$ python -q
>>> import numpy as np
>>> from numpy import linalg as LA
>>> np.set_printoptions(precision=2, suppress=True, linewidth=100)
>>> def rnd(a):
...     return np.round(a, 2) + 0
... 
>>> M = np.array([[0, 1], [1, 0]])
>>> P = np.triu(np.array([[-1, 2], [1, -1]]), 1) + np.eye(2)
>>> out = P @ M @ LA.inv(P)
>>> np.poly(out)
array([ 1.,  0., -1.])
>>> data = np.load("test11.npy")
>>> data
array([[0., 2., 1.],
       [2., 0., 0.],
       [1., 0., 0.]])
>>> np.einsum("ii->", data)
np.float64(0.0)
>>> rnd(LA.eigvals(data))
array([ 2.24, -2.24,  0.  ])
>>> rnd(LA.det(data.T))
np.float64(0.0)
>>> rnd(np.poly(data))
array([ 1.,  0., -5.,  0.])
>>> np.abs(np.diag(LA.qr(data)[1])) > 1e-9
array([ True,  True, False])
>>> LA.lstsq(data[:-1].T, data[-1])[2]
np.int32(2)
>>> print(np.unique(data.round(6), axis=0).shape)
(3, 3)
>>> U, sigma, Vt = LA.svd(data)
>>> vecs = Vt[:(sigma > 1e-8).sum()]
>>> rng = np.random.default_rng(1815)
>>> x = data[0] + -3 * data[1] + rng.integers(2) * np.eye(3)[2]
>>> print(x)
[-6.  2.  1.]
>>> np.allclose(vecs.T @ vecs @ x, x)
True
>>> rnd(LA.norm(x - vecs.T @ vecs @ x))
np.float64(0.0)
>>> rnd(np.diag(vecs.T @ vecs))
array([1. , 0.8, 0.2])
>>> out = data / np.sqrt((data ** 2).mean(axis=1, keepdims=True))
>>> rnd(LA.norm(out, axis=1))
array([1.73, 1.73, 1.73])
>>> rnd(out[0])
array([0.  , 1.55, 0.77])
>>> W0 = np.loadtxt("w.csv", delimiter=",")
>>> rnd(W0)
array([[-0.63,  0.25, -0.33, -0.65, -0.08],
       [ 0.29, -0.61,  0.31, -0.65, -0.13],
       [-0.29, -0.71, -0.55,  0.3 , -0.12],
       [ 0.39,  0.22, -0.32, -0.03, -0.83],
       [ 0.53,  0.08, -0.62, -0.23,  0.52]])
>>> # keeps lengths
>>> out = np.array([[0, 2, 1], [2, 0, 2]])
>>> cent = np.kron(out, W0)
>>> rnd(LA.norm(cent, 2)), rnd(LA.norm(out, 2) * LA.norm(W0, 2))
(np.float64(3.0), np.float64(3.0))
>>> O = W0.astype(float).copy()
>>> for j in range(5):
...     O[:, j] -= O[:, :j] @ (O[:, :j].T @ O[:, j])
...     O[:, j] /= LA.norm(O[:, j])
... 
>>> rnd(O.T @ W0)
array([[1., 0., 0., 0., 0.],
       [0., 1., 0., 0., 0.],
       [0., 0., 1., 0., 0.],
       [0., 0., 0., 1., 0.],
       [0., 0., 0., 0., 1.]])
>>> rnd(O)
array([[-0.63,  0.25, -0.33, -0.65, -0.08],
       [ 0.29, -0.61,  0.31, -0.65, -0.13],
       [-0.29, -0.71, -0.55,  0.3 , -0.12],
       [ 0.39,  0.22, -0.32, -0.03, -0.83],
       [ 0.53,  0.08, -0.62, -0.23,  0.52]])
>>> rnd(LA.det(2 * W0)), rnd(LA.det(W0))
(np.float64(32.0), np.float64(1.0))
>>> rnd(np.einsum("ij,ji->", W0, W0))
np.float64(0.68)
>>> print(rnd(LA.eigvals(W0).sum().real))
-1.3
>>> rnd(LA.det(W0[::-1]))
np.float64(1.0)
>>> rnd(np.poly(W0))
array([ 1.  ,  1.3 ,  0.51, -0.51, -1.3 , -1.  ])
>>> print(rnd(LA.eigvals(W0)))
[ 1.  +0.j   -0.22+0.98j -0.22-0.98j -0.93+0.36j -0.93-0.36j]
>>> rnd(np.kron(np.eye(2, dtype=int), W0))
array([[-0.63,  0.25, -0.33, -0.65, -0.08,  0.  ,  0.  ,  0.  ,  0.  ,  0.  ],
       [ 0.29, -0.61,  0.31, -0.65, -0.13,  0.  ,  0.  ,  0.  ,  0.  ,  0.  ],
       [-0.29, -0.71, -0.55,  0.3 , -0.12,  0.  ,  0.  ,  0.  ,  0.  ,  0.  ],
       [ 0.39,  0.22, -0.32, -0.03, -0.83,  0.  ,  0.  ,  0.  ,  0.  ,  0.  ],
       [ 0.53,  0.08, -0.62, -0.23,  0.52,  0.  ,  0.  ,  0.  ,  0.  ,  0.  ],
       [ 0.  ,  0.  ,  0.  ,  0.  ,  0.  , -0.63,  0.25, -0.33, -0.65, -0.08],
       [ 0.  ,  0.  ,  0.  ,  0.  ,  0.  ,  0.29, -0.61,  0.31, -0.65, -0.13],
       [ 0.  ,  0.  ,  0.  ,  0.  ,  0.  , -0.29, -0.71, -0.55,  0.3 , -0.12],
       [ 0.  ,  0.  ,  0.  ,  0.  ,  0.  ,  0.39,  0.22, -0.32, -0.03, -0.83],
       [ 0.  ,  0.  ,  0.  ,  0.  ,  0.  ,  0.53,  0.08, -0.62, -0.23,  0.52]])
>>> U, sigma = LA.svd(W0)
Traceback (most recent call last):
  File "<python-input-45>", line 1, in <module>
    U, sigma = LA.svd(W0)
    ^^^^^^^^
ValueError: too many values to unpack (expected 2)
>>> U, sigma, Vt = LA.svd(W0, full_matrices=False)
>>> np.allclose(U * sigma @ Vt, W0)
True
>>> rnd(sigma / sigma[0])
array([1., 1., 1., 1., 1.])
>>> rnd(Vt @ Vt.T)
array([[1., 0., 0., 0., 0.],
       [0., 1., 0., 0., 0.],
       [0., 0., 1., 0., 0.],
       [0., 0., 0., 1., 0.],
       [0., 0., 0., 0., 1.]])
>>> (sigma > 1e-8).sum()
np.int64(5)
>>> print(U.shape, sigma.shape, Vt.shape)
(5, 5) (5,) (5, 5)
>>> rnd(U.T @ W0 @ Vt.T)
array([[1., 0., 0., 0., 0.],
       [0., 1., 0., 0., 0.],
       [0., 0., 1., 0., 0.],
       [0., 0., 0., 1., 0.],
       [0., 0., 0., 0., 1.]])
>>> rnd(sigma)
array([1., 1., 1., 1., 1.])
>>> rnd(np.cumsum(sigma ** 2) / np.sum(sigma ** 2))
array([0.2, 0.4, 0.6, 0.8, 1. ])
>>> rnd(U.T @ U)
array([[1., 0., 0., 0., 0.],
       [0., 1., 0., 0., 0.],
       [0., 0., 1., 0., 0.],
       [0., 0., 0., 1., 0.],
       [0., 0., 0., 0., 1.]])
